$ python -q
>>> import numpy as np
>>> np.set_printoptions(precision=2, suppress=True, linewidth=200)
>>> data = 0.9 ** np.abs(np.subtract.outer(np.arange(3), np.arange(3)))
>>> data
array([[1.  , 0.9 , 0.81],
       [0.9 , 1.  , 0.9 ],
       [0.81, 0.9 , 1.  ]])
>>> q, R = np.linalg.qr(data)
>>> np.round(np.trace(q @ q.T), 2)
np.float64(3.0)
>>> round(abs(R[0, 0]), 2), round(float(np.linalg.norm(data[:, 0])), 2)
(np.float64(1.57), 1.57)
>>> q.round(2) + 0
array([[-0.64,  0.77,  0.  ],
       [-0.57, -0.47, -0.67],
       [-0.52, -0.43,  0.74]])
>>> out = np.linalg.invert(data)
Traceback (most recent call last):
  File "<python-input-8>", line 1, in <module>
    out = np.linalg.invert(data)
          ^^^^^^^^^^^^^^^^
AttributeError: module 'numpy.linalg' has no attribute 'invert'
>>> out = np.linalg.inv(data)
>>> out.round(2) + 0
array([[ 5.26, -4.74,  0.  ],
       [-4.74,  9.53, -4.74],
       [ 0.  , -4.74,  5.26]])
>>> (np.abs(out) > 1e-9).astype(int)
array([[1, 1, 0],
       [1, 1, 1],
       [0, 1, 1]])
>>> np.round(data @ out, 2) + 0
array([[1., 0., 0.],
       [0., 1., 0.],
       [0., 0., 1.]])
>>> evals, evecs = np.linalg.eigh(data)
>>> vec = np.array([3, -2, 3])
>>> evecs * np.maximum(evals, 0) @ evecs.T
array([[1.  , 0.9 , 0.81],
       [0.9 , 1.  , 0.9 ],
       [0.81, 0.9 , 1.  ]])
>>> evecs * np.abs(evals) @ evecs.T
array([[1.  , 0.9 , 0.81],
       [0.9 , 1.  , 0.9 ],
       [0.81, 0.9 , 1.  ]])
>>> np.linalg.eigvalsh(data[1:, 1:])
array([0.1, 1.9])
>>> evecs * np.sqrt(evals) @ evecs.T
array([[0.8 , 0.47, 0.37],
       [0.47, 0.75, 0.47],
       [0.37, 0.47, 0.8 ]])
>>> (np.sign(evecs[:, -1].round(6)) == np.sign(evecs[0, -1].round(6))).astype(int)
array([1, 1, 1])
>>> sigma = 3 * 0.7 ** np.arange(3)
>>> rng = np.random.default_rng(42661)
>>> feats = rng.normal(size=(23, 3)) * rng.permutation(sigma)
>>> feats
array([[-1.5 , -0.75, -1.39],
       [-0.9 , -2.76,  0.34],
       [-0.39, -2.78, -1.64],
       [ 2.82,  1.27, -1.03],
       [-2.61, -1.87,  0.24],
       [-0.71,  0.7 , -1.36],
       [ 0.9 ,  1.91, -1.75],
       [ 0.3 , -1.45,  1.45],
       [-2.13,  1.61, -1.13],
       [ 1.49, -1.62,  0.28],
       [-0.57,  2.07, -2.54],
       [-1.33, -0.21,  0.88],
       [ 0.47, -0.17,  1.75],
       [-0.19, -4.86, -2.83],
       [-3.49,  2.67,  0.06],
       [ 2.46, -2.06,  2.07],
       [ 0.98, -0.41,  1.85],
       [-3.33, -0.83,  1.92],
       [-0.13, -2.42, -1.44],
       [-1.33,  2.24,  0.2 ],
       [ 0.46, -1.31, -0.54],
       [-5.32,  4.42,  3.99],
       [ 1.38, -3.2 ,  2.28]])
>>> vec = np.array([1, 3, 3])
>>> target = feats @ vec
>>> np.linalg.solve(feats.T @ feats, feats.T @ target)
array([1., 3., 3.])
>>> target = target + 0.02 * rng.normal(size=23)
>>> target
array([ -7.9 ,  -8.14, -13.59,   3.53,  -7.52,  -2.69,   1.4 ,   0.28,  -0.68,  -2.55,  -1.96,   0.7 ,   5.21, -23.28,   4.67,   2.52,   5.27,  -0.04, -11.73,   5.96,  -5.11,  19.87,  -1.37])
>>> c, *_ = np.linalg.lstsq(feats, target)
>>> [round(float(np.linalg.norm(np.linalg.solve(feats.T @ feats + lam * np.eye(3), feats.T @ target))), 2) for lam in (0, 1, 10, 100)]
[4.36, 4.3, 3.84, 1.97]
>>> c
array([1., 3., 3.])
>>> cent = feats[[9, 21]].astype(float)
>>> for _ in range(3):
...     idx = np.linalg.norm(feats[:, None] - cent, axis=-1).argmin(axis=1)
...     cent = np.array([feats[idx == j].mean(axis=0) for j in range(2)])
... 
>>> idx
array([0, 0, 0, 0, 0, 0, 0, 0, 0, 0, 0, 0, 0, 0, 1, 0, 0, 0, 0, 0, 0, 1, 0])
>>> cent
array([[-0.18, -0.81, -0.11],
       [-4.4 ,  3.54,  2.02]])
>>> np.bincount(idx)
array([21,  2])
>>> Ac = feats - feats.mean(axis=1)
Traceback (most recent call last):
  File "<python-input-37>", line 1, in <module>
    Ac = feats - feats.mean(axis=1)
         ~~~~~~^~~~~~~~~~~~~~~~~~~~
ValueError: operands could not be broadcast together with shapes (23,3) (23,) 
>>> Ac = feats - feats.mean(axis=0)
>>> Uu, sigma, vt = np.linalg.svd(Ac, full_matrices=False)
>>> np.linalg.matrix_rank(Ac)
np.int64(3)
>>> sigma ** 2 / (sigma ** 2).sum()
array([0.55, 0.25, 0.2 ])
>>> np.abs(vt[-1])
array([0.79, 0.47, 0.39])
>>> np.round((sigma ** 2).sum() ** 2 / (sigma ** 4).sum(), 2)
np.float64(2.47)
>>> out = np.c_[feats[:, :1] @ np.array([[1]]), np.array([-1, 1, 2, -1, -1, 0, -1, -1, 2, -1, 2, 0, -2, 0, 1, 1, 0, -1, 2, 0, 1, 1, 2])]
>>> out
array([[-1.5 , -1.  ],
       [-0.9 ,  1.  ],
       [-0.39,  2.  ],
       [ 2.82, -1.  ],
       [-2.61, -1.  ],
       [-0.71,  0.  ],
       [ 0.9 , -1.  ],
       [ 0.3 , -1.  ],
       [-2.13,  2.  ],
       [ 1.49, -1.  ],
       [-0.57,  2.  ],
       [-1.33,  0.  ],
       [ 0.47, -2.  ],
       [-0.19,  0.  ],
       [-3.49,  1.  ],
       [ 2.46,  1.  ],
       [ 0.98,  0.  ],
       [-3.33, -1.  ],
       [-0.13,  2.  ],
       [-1.33,  0.  ],
       [ 0.46,  1.  ],
       [-5.32,  1.  ],
       [ 1.38,  2.  ]])
>>> np.linalg.matrix_rank(np.c_[feats, out])
np.int64(4)
>>> np.round(np.linalg.norm(out - feats @ np.linalg.lstsq(feats, out)[0], axis=0), 2) + 0
array([0.  , 5.79])
>>> np.round(np.linalg.lstsq(feats, out[:, 0])[0], 2) + 0
array([1., 0., 0.])
